In [1]: import numpy as np

In [2]: import numpy.linalg as la

In [3]: np.set_printoptions(suppress=True, linewidth=140)

In [4]: tidy = lambda a: np.round(a, 3) + 0

In [5]: data = np.loadtxt("a.csv", delimiter=",")

In [6]: tidy(data)
Out[6]: 
array([[-0.459, -1.71 ,  0.962,  0.313, -0.117,  0.892, -1.122, -1.007, -0.536,  0.911,  0.801],
       [ 0.825, -0.387, -0.593,  0.31 , -0.135,  1.524,  2.007, -0.102, -1.066,  0.033,  0.453],
       [-0.642,  0.502, -1.153,  0.676, -0.98 , -0.78 , -0.15 , -1.878, -0.813, -0.804,  0.349],
       [-0.367, -0.316, -0.489, -1.471, -1.849, -0.062,  0.616, -0.175,  1.11 ,  1.125,  0.182],
       [-1.101,  0.172,  0.798, -0.6  , -0.936,  1.424, -0.205,  0.248, -0.278, -1.614, -1.036],
       [ 1.009, -0.703, -0.466,  1.147, -1.474, -0.295, -0.73 ,  0.987, -0.613,  0.357, -1.298],
       [ 0.55 ,  2.155,  0.573,  0.591, -0.692,  1.068, -0.705, -0.083,  0.097,  0.901,  0.655],
       [-0.183,  0.144, -0.548,  0.38 ,  0.823,  0.805,  0.126, -1.303,  0.806,  0.893, -2.004],
       [ 1.101,  0.087, -1.227, -1.791,  0.473,  0.55 , -1.341, -0.195, -0.823, -0.161, -0.045],
       [ 1.926, -0.387,  0.979, -0.038, -0.393, -0.141,  0.093, -1.137,  1.178, -1.149,  0.01 ],
       [ 0.275,  0.474,  1.485, -0.899, -0.088, -1.022,  0.644, -0.587, -1.583,  0.755, -0.892]])

In [7]: other = np.array([[2, -2, 2],
   ...:     [1, 0, -1],
   ...:     [2, 1, 1],
   ...:     [2, -1, 1],
   ...:     [-1, -2, 2],
   ...:     [1, 0, 2],
   ...:     [-1, -2, -1],
   ...:     [1, -2, 0],
   ...:     [-2, -2, -2],
   ...:     [2, 0, 0],
   ...:     [-1, 1, 0]])

In [8]: la.matrix_rank(data @ other)
Out[8]: np.int64(3)

In [9]: print(tidy(np.einsum("ij->j", data)))
[ 2.935  0.03   0.321 -1.381 -5.368  3.963 -0.767 -5.231 -2.522  1.249 -2.825]

In [10]: np.einsum("ij,ij->", data, other)
ValueError: operands could not be broadcast together with remapped shapes [original->remapped]: (11,11)->(11,11) (11,3)->(11,3) 


In [11]: np.vstack([data, other.T]).shape
Out[11]: (14, 11)
